$ ipython --no-banner

In [1]: import numpy as np

In [2]: import numpy.linalg as la

In [3]: np.set_printoptions(suppress=True, linewidth=120)

In [4]: rd = lambda a: np.round(a, 1) + 0

In [5]: F = np.array([[0.2, -0.9, -1.0, -0.7],
   ...:     [0.5, -0.3, -1.1, -0.3],
   ...:     [0.8, 0.5, 2.3, -2.0],
   ...:     [-0.7, -0.7, 1.2, 0.9],
   ...:     [-0.5, 0.7, -0.6, -0.1]])

In [6]: F[:, 2] *= 5

In [7]: F
Out[7]: 
array([[ 0.2, -0.9, -5. , -0.7],
       [ 0.5, -0.3, -5.5, -0.3],
       [ 0.8,  0.5, 11.5, -2. ],
       [-0.7, -0.7,  6. ,  0.9],
       [-0.5,  0.7, -3. , -0.1]])

In [8]: rng = np.random.default_rng(696555)

In [9]: z = rng.permutation(4)

In [10]: M2 = F[:, z] * rng.choice([-1, 1], 4)

In [11]: M2
Out[11]: 
array([[-5. , -0.2, -0.7,  0.9],
       [-5.5, -0.5, -0.3,  0.3],
       [11.5, -0.8, -2. , -0.5],
       [ 6. ,  0.7,  0.9,  0.7],
       [-3. ,  0.5, -0.1, -0.7]])

In [12]: left, _, Vh = la.svd(F.T @ M2)

In [13]: rd(la.lstsq(F, M2)[0])
Out[13]: 
array([[ 0., -1.,  0.,  0.],
       [ 0.,  0.,  0., -1.],
       [ 1.,  0.,  0.,  0.],
       [ 0.,  0.,  1.,  0.]])

In [14]: rd(left @ Vh)
Out[14]: 
array([[ 0., -1.,  0.,  0.],
       [ 0.,  0.,  0., -1.],
       [ 1.,  0.,  0.,  0.],
       [ 0.,  0.,  1.,  0.]])

In [15]: z
Out[15]: array([2, 0, 3, 1])

In [16]: data = np.load("layer4.npy")

In [17]: data
Out[17]: 
array([[ 1, -5,  3,  0, -2,  5],
       [-3,  1,  2, -1,  2,  3],
       [-3, -3,  1,  0, -1,  5]])

In [18]: x = np.array([2, -2, 3, 1, 2, 2])

In [19]: a = np.maximum(data @ x, 0)

In [20]: a
Out[20]: array([27,  7, 11])

In [21]: np.flatnonzero(a > 1e-9)
Out[21]: array([0, 1, 2])

In [22]: rd(np.tanh(data @ x))
Out[22]: array([1., 1., 1.])

In [23]: G = data.T @ data

In [24]: np.allclose(G, G.T)
Out[24]: True

In [25]: rd(la.eigvalsh(G)[::-1])
Out[25]: array([103.1,  28.8,   5.1,   0. ,   0. ,   0. ])

In [26]: (data @ data.T).shape
Out[26]: (3, 3)

In [27]: cent = np.array([[0, 1, 0], [3, 2, 3]])

In [28]: K = np.repeat(cent, 10 // 2, axis=0)

In [29]: K = K + 0.1 * rng.normal(size=K.shape)

In [30]: rd(K)
Out[30]: 
array([[ 0. ,  1. ,  0. ],
       [ 0. ,  1.1,  0. ],
       [-0.2,  1.2, -0.1],
       [ 0.1,  1. ,  0. ],
       [ 0. ,  1.1, -0.3],
       [ 3.2,  2.1,  3. ],
       [ 2.9,  2.1,  2.8],
       [ 3. ,  2. ,  3. ],
       [ 3. ,  2. ,  3.2],
       [ 2.9,  2. ,  3.1]])

In [31]: left, sv, Vh = la.svd(K, full_matrices=False)

In [32]: rd(np.cumsum(sv ** 2) / np.sum(sv ** 2))
Out[32]: array([1., 1., 1.])

In [33]: rd(left.T @ K @ Vh.T)
Out[33]: 
array([[10.6,  0. ,  0. ],
       [ 0. ,  2.3,  0. ],
       [ 0. ,  0. ,  0.3]])

In [34]: left.shape, sv.shape, Vh.shape
Out[34]: ((10, 3), (3,), (3, 3))

In [35]: np.abs(left[:, 0]).round(6).argmax()
Out[35]: np.int64(8)

In [36]: A = np.load("arr.npy")

In [37]: A
Out[37]: 
array([[-1,  1, -1,  1],
       [-2,  0, -2,  0],
       [-1,  1, -1,  1],
       [-2,  0, -2,  0]])

In [38]: left, sv, Vh = la.svd(A)

In [39]: rd(sv)
Out[39]: array([4.6, 1.7, 0. , 0. ])

In [40]: np.argmax(sv[:-1] / (sv[1:] + 1e-6)) + 1
Out[40]: np.int64(2)

In [41]: M2 = left[:, :2] @ np.diag(sv[:2]) @ Vh[:2]

In [42]: rd(M2)
Out[42]: 
array([[-1.,  1., -1.,  1.],
       [-2.,  0., -2.,  0.],
       [-1.,  1., -1.,  1.],
       [-2.,  0., -2.,  0.]])

In [43]: la.matrix_rank(A, rtol=0.05)
Out[43]: np.int64(2)

In [44]: rd(la.norm(A - M2, 2)), rd(sv[2])
Out[44]: (np.float64(0.0), np.float64(0.0))

In [45]: rd(np.abs(A - M2).max())
Out[45]: np.float64(0.0)

In [46]: rank = la.matrix_rank(A)

In [47]: rank
Out[47]: np.int64(2)

In [48]: ns = la.svd(A)[2][rank:].T

In [49]: ns.shape
Out[49]: (4, 2)

In [50]: rd(A @ ns)
Out[50]: 
array([[0., 0.],
       [0., 0.],
       [0., 0.],
       [0., 0.]])

In [51]: P = F @ la.solve(F.T @ F, F.T)

In [52]: rd((np.eye(5) - P) @ F)
Out[52]: 
array([[0., 0., 0., 0.],
       [0., 0., 0., 0.],
       [0., 0., 0., 0.],
       [0., 0., 0., 0.],
       [0., 0., 0., 0.]])

In [53]: np.allclose(P @ P, P)
Out[53]: True

In [54]: rd(la.eigvalsh(P))
Out[54]: array([0., 1., 1., 1., 1.])

In [55]: np.trace(P)
Out[55]: np.float64(4.0)

In [56]: rd(P)
Out[56]: 
array([[ 0.9,  0.2,  0. ,  0.1,  0.1],
       [ 0.2,  0.4, -0.1, -0.3, -0.3],
       [ 0. , -0.1,  1. , -0.1,  0. ],
       [ 0.1, -0.3, -0.1,  0.8, -0.1],
       [ 0.1, -0.3,  0. , -0.1,  0.9]])

In [57]: rd(np.diag(P))
Out[57]: array([0.9, 0.4, 1. , 0.8, 0.9])

In [58]: np.argsort(-la.norm(P, axis=0).round(6), kind="stable")[:3]
Out[58]: array([2, 0, 4])

In [59]: la.matrix_rank(P, rtol=0.1)
Out[59]: np.int64(4)

In [60]: rd(la.norm(P, 2) / la.norm(P))
Out[60]: np.float64(0.5)

In [61]: left, sv, Vh = la.svd(A)

In [62]: vecs = Vh[:(sv > 1e-8).sum()]

In [63]: x = A[3] + -1 * A[0] + rng.integers(2) * np.eye(4)[3]

In [64]: x
Out[64]: array([-1., -1., -1.,  0.])

In [65]: la.matrix_rank(np.vstack([A, x]))
Out[65]: np.int64(3)

In [66]: rd(vecs.T @ vecs)
Out[66]: 
array([[0.5, 0. , 0.5, 0. ],
       [0. , 0.5, 0. , 0.5],
       [0.5, 0. , 0.5, 0. ],
       [0. , 0.5, 0. , 0.5]])

In [67]: rd(np.diag(vecs.T @ vecs))
Out[67]: array([0.5, 0.5, 0.5, 0.5])

In [68]: np.allclose(vecs.T @ vecs @ x, x)
Out[68]: False

In [69]: J = np.load("block10.npy")

In [70]: J
Out[70]: 
array([[1, 0, 0, 0],
       [0, 1, 0, 0],
       [1, 1, 1, 0],
       [2, 0, 1, 1]])

In [71]: z = rng.permutation(4)

In [72]: z
Out[72]: array([3, 0, 1, 2])

In [73]: M2 = A[z][:, z]

In [74]: np.trace(M2)
Out[74]: np.int64(-2)

In [75]: M2
Out[75]: 
array([[ 0, -2,  0, -2],
       [ 1, -1,  1, -1],
       [ 0, -2,  0, -2],
       [ 1, -1,  1, -1]])

In [76]: left, sv, Vh = la.svd(M2)

In [77]: vecs = Vh[:(sv > 1e-8).sum()]

In [78]: x = M2[3] + -2 * M2[0] + rng.integers(2) * np.eye(4)[2]

In [79]: x
Out[79]: array([1., 3., 1., 3.])

In [80]: la.matrix_rank(np.vstack([M2, x]))
Out[80]: np.int64(2)

In [81]: rd(vecs.T @ vecs)
Out[81]: 
array([[0.5, 0. , 0.5, 0. ],
       [0. , 0.5, 0. , 0.5],
       [0.5, 0. , 0.5, 0. ],
       [0. , 0.5, 0. , 0.5]])

In [82]: np.allclose(vecs.T @ vecs @ x, x)
Out[82]: True

In [83]: rd(np.diag(vecs.T @ vecs))
Out[83]: array([0.5, 0.5, 0.5, 0.5])

In [84]: ev, vecs = la.eig(J)

In [85]: ev
Out[85]: array([1., 1., 1., 1.])

In [86]: z = rng.permutation(4)

In [87]: M2 = J[:, z] * rng.choice([-1, 1], 4)

In [88]: M2
Out[88]: 
array([[ 0,  0,  0,  1],
       [ 0,  0, -1,  0],
       [ 0,  1, -1,  1],
       [ 1,  1,  0,  2]])

In [89]: left, _, Vh = la.svd(J.T @ M2)

In [90]: rd(la.lstsq(J, M2)[0])
Out[90]: 
array([[ 0.,  0.,  0.,  1.],
       [ 0.,  0., -1.,  0.],
       [ 0.,  1.,  0.,  0.],
       [ 1.,  0.,  0.,  0.]])

In [91]: z
Out[91]: array([3, 2, 1, 0])

In [92]: rd(left @ Vh)
Out[92]: 
array([[ 0.,  0.,  0.,  1.],
       [ 0.,  0., -1.,  0.],
       [ 0.,  1.,  0.,  0.],
       [ 1.,  0.,  0.,  0.]])
